% ipython --no-banner

In [1]: import numpy as np

In [2]: np.set_printoptions(precision=1, suppress=True, linewidth=100, floatmode="fixed")

In [3]: m1 = np.loadtxt("sample15.csv", delimiter=",")

In [4]: m1
Out[4]: 
array([[0.1, 0.1, 0.3],
       [0.1, 0.1, 0.3],
       [0.3, 0.3, 0.8]])

In [5]: blk = np.stack([m1, 5 * m1, m1[::-1]])

In [6]: np.linalg.matrix_rank(blk.reshape(3, -1))
Out[6]: np.int64(2)

In [7]: np.linalg.norm(blk, axis=(1, 2))
Out[7]: array([1.0, 5.0, 1.0])

In [8]: round(float(np.linalg.norm(m1[1], 1)), 1), np.round(np.linalg.norm(m1[1], np.inf), 1)
Out[8]: (0.5, np.float64(0.3))

In [9]: np.linalg.norm(m1, axis=0)
Out[9]: array([0.3, 0.3, 0.9])

In [10]: np.linalg.norm(m1, axis=1).argmax()
Out[10]: np.int64(2)

In [11]: print(np.round(np.linalg.norm(m1, 2), 1))
1.0

In [12]: print(round(float(m1[1] @ m1[2]), 1))
0.3

In [13]: Uu, sig, VT = np.linalg.svd(m1)

In [14]: V = VT[:(sig > 1e-8).sum()]

In [15]: rng = np.random.default_rng(31679)

In [16]: x0 = m1[0] + -1 * m1[1] + rng.integers(2) * np.eye(3)[2]

In [17]: x0
Out[17]: array([0.0, 0.0, 0.0])

In [18]: print(np.diag(V.T @ V))
[0.1 0.1 0.8]

In [19]: print(np.linalg.matrix_rank(np.vstack([m1, x0])))
1

In [20]: J = np.loadtxt("dump.csv", delimiter=",")

In [21]: J
Out[21]: 
array([[-1.0,  1.0,  0.0,  0.0,  0.0,  0.0,  0.0,  0.0,  0.0,  0.0],
       [ 0.0, -1.0,  1.0,  0.0,  0.0,  0.0,  0.0,  0.0,  0.0,  0.0],
       [ 0.0,  0.0, -1.0,  1.0,  0.0,  0.0,  0.0,  0.0,  0.0,  0.0],
       [ 0.0,  0.0,  0.0, -1.0,  1.0,  0.0,  0.0,  0.0,  0.0,  0.0],
       [ 0.0,  0.0,  0.0,  0.0, -1.0,  1.0,  0.0,  0.0,  0.0,  0.0],
       [ 0.0,  0.0,  0.0,  0.0,  0.0, -1.0,  1.0,  0.0,  0.0,  0.0],
       [ 0.0,  0.0,  0.0,  0.0,  0.0,  0.0, -1.0,  1.0,  0.0,  0.0],
       [ 0.0,  0.0,  0.0,  0.0,  0.0,  0.0,  0.0, -1.0,  1.0,  0.0],
       [ 0.0,  0.0,  0.0,  0.0,  0.0,  0.0,  0.0,  0.0, -1.0,  1.0],
       [ 0.0,  0.0,  0.0,  0.0,  0.0,  0.0,  0.0,  0.0,  0.0, -1.0]])

In [22]: # triangular

In [23]: r0, g = J[5], J[1]

In [24]: print(r0 @ r0)
2.0

In [25]: r0 @ g
Out[25]: np.float64(0.0)

In [26]: p = (r0 @ g) / (r0 @ r0) * r0

In [27]: (g - p) @ r0
Out[27]: np.float64(0.0)

In [28]: g - p
Out[28]: array([ 0.0, -1.0,  1.0,  0.0,  0.0,  0.0,  0.0,  0.0,  0.0,  0.0])

In [29]: print(np.linalg.matrix_rank(J - J[0, 0] * np.eye(10)))
9

In [30]: np.sort(np.linalg.eigvals(J))
Out[30]: array([-1.0, -1.0, -1.0, -1.0, -1.0, -1.0, -1.0, -1.0, -1.0, -1.0])

In [31]: np.prod(np.diag(J)), round(float(np.linalg.det(J)), 1)
Out[31]: (np.float64(1.0), 1.0)

In [32]: print(J @ J)
[[ 1.0 -2.0  1.0  0.0  0.0  0.0  0.0  0.0  0.0  0.0]
 [ 0.0  1.0 -2.0  1.0  0.0  0.0  0.0  0.0  0.0  0.0]
 [ 0.0  0.0  1.0 -2.0  1.0  0.0  0.0  0.0  0.0  0.0]
 [ 0.0  0.0  0.0  1.0 -2.0  1.0  0.0  0.0  0.0  0.0]
 [ 0.0  0.0  0.0  0.0  1.0 -2.0  1.0  0.0  0.0  0.0]
 [ 0.0  0.0  0.0  0.0  0.0  1.0 -2.0  1.0  0.0  0.0]
 [ 0.0  0.0  0.0  0.0  0.0  0.0  1.0 -2.0  1.0  0.0]
 [ 0.0  0.0  0.0  0.0  0.0  0.0  0.0  1.0 -2.0  1.0]
 [ 0.0  0.0  0.0  0.0  0.0  0.0  0.0  0.0  1.0 -2.0]
 [ 0.0  0.0  0.0  0.0  0.0  0.0  0.0  0.0  0.0  1.0]]

In [33]: W0 = np.load("block3.npy")

In [34]: W0
Out[34]: 
array([[-1.6,  0.4,  0.1,  0.7, -0.1, -0.1],
       [-0.6, -2.1, -1.1, -1.1, -1.3,  0.3],
       [-0.1,  0.7,  0.5,  0.2,  0.1,  0.4],
       [-0.2,  0.5,  0.3,  1.6,  2.0, -2.9],
       [-0.1, -0.1, -0.1, -1.7, -0.8, -0.1],
       [-0.6, -0.9, -0.3, -0.3,  0.5, -1.1],
       [ 1.4,  2.4,  1.2, -1.1, -0.7, -2.2],
       [ 0.6,  0.3,  0.2,  0.7,  0.6,  1.6],
       [-0.8,  0.5,  0.1, -1.6, -0.2,  0.1],
       [ 1.5, -1.5, -0.7, -1.0, -0.7,  0.0],
       [-0.9, -3.0, -1.5, -0.2,  1.2,  0.4],
       [-0.4, -1.1, -0.5,  2.0,  0.4, -0.4],
       [-0.4, -3.7, -2.0, -0.9, -0.3, -1.8],
       [-0.6, -1.2, -0.6, -1.8, -1.5, -0.6]])

In [35]: Ac = W0 - W0.mean(axis=0)

In [36]: Uu, sig, VT = np.linalg.svd(Ac, full_matrices=False)

In [37]: round((sig ** 2).sum() ** 2 / (sig ** 4).sum(), 1)
Out[37]: np.float64(3.2)

In [38]: print(np.searchsorted(np.cumsum(sig ** 2) / (sig ** 2).sum(), 0.9) + 1)
4

In [39]: print(VT[0] * np.sign(VT[0, np.abs(VT[0]).argmax()]))
[ 0.2  0.8  0.4  0.2  0.1 -0.1]

In [40]: arr = np.array([[3.0, -1.0, 0.0, 0.0, 0.0],
    ...:     [-1.0, -4.0, -1.0, 0.0, 0.0],
    ...:     [0.0, -1.0, 1.0, -1.0, 0.0],
    ...:     [0.0, 0.0, -1.0, 0.0, -1.0],
    ...:     [0.0, 0.0, 0.0, -1.0, 4.0]])

In [41]: # symmetric

In [42]: vals, V = np.linalg.eigh(arr)

In [43]: x0 = np.array([0, -1, -1, 2, -2])

In [44]: np.round(V * np.abs(vals) @ V.T, 1) + 0
Out[44]: 
array([[ 3.2,  0.1,  0.2,  0.0,  0.0],
       [ 0.1,  4.2,  0.5,  0.2,  0.0],
       [ 0.2,  0.5,  1.6, -0.4,  0.1],
       [ 0.0,  0.2, -0.4,  1.1, -0.8],
       [ 0.0,  0.0,  0.1, -0.8,  4.0]])

In [45]: M = np.load("w.npy")

In [46]: M
Out[46]: 
array([[ 0.6, -1.3, -2.9,  1.0,  1.1,  0.5, -0.4, -0.8],
       [-1.0,  3.0,  6.6, -1.1, -1.6,  0.7,  1.1, -1.4],
       [ 0.3, -1.3, -2.7, -0.1,  0.1, -1.7, -0.9,  3.6],
       [-0.1,  0.6,  1.1,  0.3,  0.2,  1.2,  0.3, -2.2],
       [-0.4,  1.6,  3.4, -0.2, -0.6,  1.3,  0.8, -2.6],
       [ 0.7, -1.2, -3.2,  0.8,  1.1,  0.5, -0.4, -1.2],
       [-0.6,  2.0,  4.1, -0.6, -1.0,  0.7,  0.8, -1.3],
       [ 0.3, -1.2, -2.5, -0.2, -0.1, -1.6, -0.8,  3.4],
       [ 0.9, -2.3, -4.8,  1.0,  1.2,  0.0, -0.7,  0.0],
       [ 1.0, -3.0, -6.4,  1.2,  1.8, -0.8, -1.3,  1.5],
       [ 0.0, -0.2,  0.3,  0.2, -0.1,  0.0,  0.0,  0.0],
       [ 0.5, -0.6, -1.3,  0.8,  0.8,  0.9,  0.0, -2.2],
       [-0.3,  1.4,  2.5,  0.2, -0.5,  1.5,  0.8, -3.6],
       [ 0.1,  1.3,  2.7,  0.0, -0.1,  1.7,  0.8, -3.5],
       [-0.6,  1.8,  4.1, -0.7, -1.0,  0.6,  0.8, -1.4],
       [ 1.4, -3.2, -6.8,  2.2,  2.6,  1.4, -0.8, -3.1],
       [-0.5,  1.2,  3.0, -0.8, -0.9, -0.5,  0.5,  1.0],
       [-0.2, -0.2, -0.4, -0.8, -0.6, -1.6, -0.4,  3.4],
       [ 0.9, -3.1, -6.5,  1.2,  1.5, -0.8, -1.3,  1.3],
       [ 0.3, -0.6, -1.4,  0.8,  0.7,  1.0, -0.2, -2.3],
       [ 0.2, -0.4, -0.7,  0.4,  0.4,  0.5,  0.1, -1.1],
       [-1.1,  2.0,  4.6, -1.6, -2.0, -1.3,  0.4,  3.0],
       [ 0.6, -1.9, -4.1,  0.6,  1.1, -0.6, -0.8,  1.2],
       [ 1.2, -2.7, -6.1,  1.7,  2.1,  0.8, -0.8, -2.0],
       [ 0.3, -1.6, -3.4,  0.3,  0.6, -1.1, -0.7,  2.4],
       [ 1.1, -3.0, -6.4,  1.0,  1.8, -0.7, -1.1,  1.4],
       [-0.2,  0.8,  1.7, -0.1, -0.3,  0.7,  0.4, -1.1]])

In [47]: other = np.array([[0, -2, 2],
    ...:     [-1, 1, 2],
    ...:     [1, -2, -2],
    ...:     [0, 1, 2],
    ...:     [-2, 1, 1],
    ...:     [-2, 2, 1],
    ...:     [-1, 1, -1],
    ...:     [-1, 0, -1]])

In [48]: print(np.linalg.matrix_rank(M @ other))
3

In [49]: np.linalg.matrix_rank(np.vstack([M, other.T]))
Out[49]: np.int64(8)

In [50]: np.einsum("ij,ij->", M, other)
ValueError: operands could not be broadcast together with remapped shapes [original->remapped]: (27,8)->(27,8) (8,3)->(8,3) 


In [51]: np.argsort(-np.linalg.norm(M, axis=0).round(6), kind="stable")[:3]
Out[51]: array([2, 7, 1])

In [52]: [round(float(x), 1) for x in np.linalg.svd(M, compute_uv=False)[:3]]
Out[52]: [24.6, 12.7, 0.7]

In [53]: np.round(np.linalg.norm(M, 2) / np.linalg.norm(M), 1)
Out[53]: np.float64(0.9)

In [54]: np.linalg.matrix_rank(M, rtol=0.1)
Out[54]: np.int64(2)

In [55]: G = np.cov(M, rowvar=False)

In [56]: np.round(np.linalg.eigvalsh(G)[::-1], 1) + 0
Out[56]: array([22.1,  6.0,  0.0,  0.0,  0.0,  0.0,  0.0,  0.0])

In [57]: np.round(np.corrcoef(M.T), 1) + 0
Out[57]: 
array([[ 1.0, -1.0, -1.0,  0.9,  1.0,  0.0, -0.8,  0.0],
       [-1.0,  1.0,  1.0, -0.8, -0.9,  0.3,  1.0, -0.3],
       [-1.0,  1.0,  1.0, -0.9, -0.9,  0.3,  1.0, -0.2],
       [ 0.9, -0.8, -0.9,  1.0,  1.0,  0.2, -0.7, -0.3],
       [ 1.0, -0.9, -0.9,  1.0,  1.0,  0.1, -0.8, -0.1],
       [ 0.0,  0.3,  0.3,  0.2,  0.1,  1.0,  0.6, -1.0],
       [-0.8,  1.0,  1.0, -0.7, -0.8,  0.6,  1.0, -0.5],
       [ 0.0, -0.3, -0.2, -0.3, -0.1, -1.0, -0.5,  1.0]])

In [58]: round(float(np.corrcoef(M[:, 0], M[:, 6])[0, 1]), 1)
Out[58]: -0.8

In [59]: np.round(np.polyfit(M[:, 0], M[:, 6], 1), 1) + 0
Out[59]: array([-0.9,  0.0])

In [60]: print(M.std(axis=0))
[0.7 1.8 3.9 0.9 1.1 1.0 0.7 2.2]

In [61]: Q, Rm = np.linalg.qr(M)

In [62]: Rm.round(1) + 0
Out[62]: 
array([[-3.6,  9.2, 20.0, -4.5, -6.0,  0.0,  3.2,  0.4],
       [ 0.0, -2.9, -5.6, -0.8, -0.2, -4.8, -2.0, 10.2],
       [ 0.0,  0.0, -1.2,  0.0,  0.1, -0.1, -0.2,  0.1],
       [ 0.0,  0.0,  0.0, -1.3, -0.8, -2.2, -0.4,  4.9],
       [ 0.0,  0.0,  0.0,  0.0,  0.7,  0.2,  0.1, -0.3],
       [ 0.0,  0.0,  0.0,  0.0,  0.0,  0.7,  0.2, -1.3],
       [ 0.0,  0.0,  0.0,  0.0,  0.0,  0.0, -0.4,  0.2],
       [ 0.0,  0.0,  0.0,  0.0,  0.0,  0.0,  0.0, -0.9]])

In [63]: np.round(Q.T @ Q, 1) + 0
Out[63]: 
array([[1.0, 0.0, 0.0, 0.0, 0.0, 0.0, 0.0, 0.0],
       [0.0, 1.0, 0.0, 0.0, 0.0, 0.0, 0.0, 0.0],
       [0.0, 0.0, 1.0, 0.0, 0.0, 0.0, 0.0, 0.0],
       [0.0, 0.0, 0.0, 1.0, 0.0, 0.0, 0.0, 0.0],
       [0.0, 0.0, 0.0, 0.0, 1.0, 0.0, 0.0, 0.0],
       [0.0, 0.0, 0.0, 0.0, 0.0, 1.0, 0.0, 0.0],
       [0.0, 0.0, 0.0, 0.0, 0.0, 0.0, 1.0, 0.0],
       [0.0, 0.0, 0.0, 0.0, 0.0, 0.0, 0.0, 1.0]])

In [64]: np.abs(np.diag(Rm))
Out[64]: array([3.6, 2.9, 1.2, 1.3, 0.7, 0.7, 0.4, 0.9])

In [65]: Q.shape, Rm.shape
Out[65]: ((27, 8), (8, 8))

In [66]: A = np.loadtxt("mat.csv", delimiter=",")

In [67]: A
Out[67]: 
array([[ 11.0,   3.0,  -6.0,  -3.0,  -1.0,   2.0,   3.0,   7.0,   0.0,  12.0],
       [  3.0,   7.0,  -4.0,  -2.0,  -4.0,   6.0,  -1.0,   2.0,  -2.0,   4.0],
       [ -6.0,  -4.0,  13.0,  -1.0,   9.0,  -8.0,  -5.0,  -8.0,   5.0,  -3.0],
       [ -3.0,  -2.0,  -1.0,  19.0,  -8.0,  -1.0,   0.0, -10.0,   0.0,  -7.0],
       [ -1.0,  -4.0,   9.0,  -8.0,  25.0, -10.0,  -9.0,  -3.0,   0.0,  -6.0],
       [  2.0,   6.0,  -8.0,  -1.0, -10.0,  14.0,   2.0,   7.0,  -3.0,   6.0],
       [  3.0,  -1.0,  -5.0,   0.0,  -9.0,   2.0,  10.0,   7.0,   6.0,   5.0],
       [  7.0,   2.0,  -8.0, -10.0,  -3.0,   7.0,   7.0,  14.0,   1.0,  10.0],
       [  0.0,  -2.0,   5.0,   0.0,   0.0,  -3.0,   6.0,   1.0,  13.0,   4.0],
       [ 12.0,   4.0,  -3.0,  -7.0,  -6.0,   6.0,   5.0,  10.0,   4.0,  22.0]])

In [68]: vals, V = np.linalg.eigh(A)

In [69]: x0 = np.array([-1, -1, -1, -3, 1, 1, 3, 0, -3, -3])

In [70]: print(np.abs(A).sum(axis=1).max(), round(float(np.abs(vals).max()), 1))
79.0 56.2

In [71]: round(np.linalg.norm(A, 2) / np.linalg.norm(A), 1)
Out[71]: np.float64(0.8)

In [72]: print(np.linalg.cond(A) > 100)
True

In [73]: np.linalg.matrix_rank(A, rtol=0.1)
Out[73]: np.int64(6)

In [74]: [round(float(x), 1) for x in np.linalg.svd(A, compute_uv=False)[:3]]
Out[74]: [56.2, 35.5, 22.1]

In [75]: print(np.argsort(-np.linalg.norm(A, axis=0).round(6), kind="stable")[:3])
[4 9 7]

In [76]: E = np.loadtxt("run15.csv", delimiter=",")

In [77]: E
Out[77]: 
array([[0.5, 0.0, 0.2, 0.0, 0.2, 0.0, 0.0],
       [0.0, 0.5, 0.0, 0.2, 0.0, 0.0, 0.2],
       [0.3, 0.0, 0.3, 0.0, 0.0, 0.3, 0.0],
       [0.3, 0.3, 0.0, 0.3, 0.0, 0.0, 0.0],
       [0.3, 0.0, 0.0, 0.0, 0.3, 0.3, 0.0],
       [0.0, 0.0, 0.0, 0.0, 0.0, 1.0, 0.0],
       [0.0, 0.0, 0.2, 0.2, 0.2, 0.0, 0.4]])

In [78]: other = E / np.linalg.norm(E, axis=1, keepdims=True)

In [79]: G = other @ other.T

In [80]: (np.abs(G) > 0.9).astype(int)
Out[80]: 
array([[1, 0, 0, 0, 0, 0, 0],
       [0, 1, 0, 0, 0, 0, 0],
       [0, 0, 1, 0, 0, 0, 0],
       [0, 0, 0, 1, 0, 0, 0],
       [0, 0, 0, 0, 1, 0, 0],
       [0, 0, 0, 0, 0, 1, 0],
       [0, 0, 0, 0, 0, 0, 1]])

In [81]: G
Out[81]: 
array([[1.0, 0.0, 0.7, 0.5, 0.7, 0.0, 0.3],
       [0.0, 1.0, 0.0, 0.7, 0.0, 0.0, 0.5],
       [0.7, 0.0, 1.0, 0.3, 0.7, 0.6, 0.2],
       [0.5, 0.7, 0.3, 1.0, 0.3, 0.0, 0.2],
       [0.7, 0.0, 0.7, 0.3, 1.0, 0.6, 0.2],
       [0.0, 0.0, 0.6, 0.0, 0.6, 1.0, 0.0],
       [0.3, 0.5, 0.2, 0.2, 0.2, 0.0, 1.0]])

In [82]: np.argwhere(np.triu(np.abs(G) > 0.95, 1))
Out[82]: array([], shape=(0, 2), dtype=int64)

In [83]: np.linalg.norm(other, axis=1)
Out[83]: array([1.0, 1.0, 1.0, 1.0, 1.0, 1.0, 1.0])

In [84]: (G - 2 * np.eye(7)).round(6).argmax(axis=1)
Out[84]: array([2, 3, 0, 1, 0, 2, 1])

In [85]: x0 = np.array([-1, -3, -3, 3, 3, -2])

In [86]: target = W0 @ x0

In [87]: target
Out[87]: 
array([  2.1,   2.4,  -3.4,  14.4,  -6.6,   7.0, -13.2,  -1.4,  -6.6,   0.0,  16.6,  13.2,  17.5,
        -2.7])

In [88]: print(np.round(np.linalg.pinv(W0) @ W0, 1) + 0)
[[1.0 0.0 0.0 0.0 0.0 0.0]
 [0.0 1.0 0.0 0.0 0.0 0.0]
 [0.0 0.0 1.0 0.0 0.0 0.0]
 [0.0 0.0 0.0 1.0 0.0 0.0]
 [0.0 0.0 0.0 0.0 1.0 0.0]
 [0.0 0.0 0.0 0.0 0.0 1.0]]

In [89]: print(np.linalg.solve(W0.T @ W0, W0.T @ target))
[-1.0 -3.0 -3.0  3.0  3.0 -2.0]

In [90]: np.linalg.lstsq(W0, target)[0]
Out[90]: array([-1.0, -3.0, -3.0,  3.0,  3.0, -2.0])

In [91]: target = target + 0.1 * rng.normal(size=14)

In [92]: print(target)
[  2.2   2.4  -3.4  14.4  -6.7   7.0 -13.3  -1.3  -6.6   0.2  16.6  13.1  17.5  -2.5]

In [93]: coef, *_ = np.linalg.lstsq(W0, target)

In [94]: np.round(W0.T @ (target - W0 @ coef), 1) + 0
Out[94]: array([0.0, 0.0, 0.0, 0.0, 0.0, 0.0])

In [95]: [round(float(np.linalg.norm(np.linalg.solve(W0.T @ W0 + lam * np.eye(6), W0.T @ target))), 2) for lam in (0, 1, 10, 100)]
Out[95]: [6.38, 6.06, 4.74, 1.58]

In [96]: coef.round()
Out[96]: array([-1.0, -3.0, -3.0,  3.0,  3.0, -2.0])

In [97]: [round(float(x), 1) for x in np.linalg.svd(E, compute_uv=False)[:3]]
Out[97]: [1.2, 0.9, 0.7]

In [98]: np.linalg.matrix_rank(E, rtol=0.1)
Out[98]: np.int64(6)

In [99]: r = np.linalg.matrix_rank(E)

In [100]: r
Out[100]: np.int64(6)

In [101]: ns = np.linalg.svd(E)[2][r:].T

In [102]: ns.shape
Out[102]: (7, 1)

In [103]: print(np.round(E @ ns, 1) + 0)
[[0.0]
 [0.0]
 [0.0]
 [0.0]
 [0.0]
 [0.0]
 [0.0]]

In [104]: [int(np.linalg.matrix_rank(E[:i])) for i in range(1, len(E) + 1)]
Out[104]: [1, 2, 3, 4, 5, 5, 6]

In [105]: [int(np.linalg.matrix_rank(np.delete(E, i, axis=0))) for i in range(7)]
Out[105]: [6, 5, 6, 5, 6, 6, 5]

In [106]: [int(np.linalg.matrix_rank(E[:, :j + 1])) for j in range(7)]
Out[106]: [1, 2, 3, 4, 5, 6, 6]

In [107]: np.round(ns @ ns.T, 1) + 0
Out[107]: 
array([[ 0.2, -0.1, -0.2, -0.1, -0.2,  0.0,  0.2],
       [-0.1,  0.0,  0.1,  0.0,  0.1,  0.0, -0.1],
       [-0.2,  0.1,  0.2,  0.1,  0.2,  0.0, -0.2],
       [-0.1,  0.0,  0.1,  0.1,  0.1,  0.0, -0.2],
       [-0.2,  0.1,  0.2,  0.1,  0.2,  0.0, -0.2],
       [ 0.0,  0.0,  0.0,  0.0,  0.0,  0.0,  0.0],
       [ 0.2, -0.1, -0.2, -0.2, -0.2,  0.0,  0.3]])

In [108]: np.linalg.matrix_rank(E.T @ E), np.linalg.matrix_rank(E @ E.T)
Out[108]: (np.int64(6), np.int64(6))
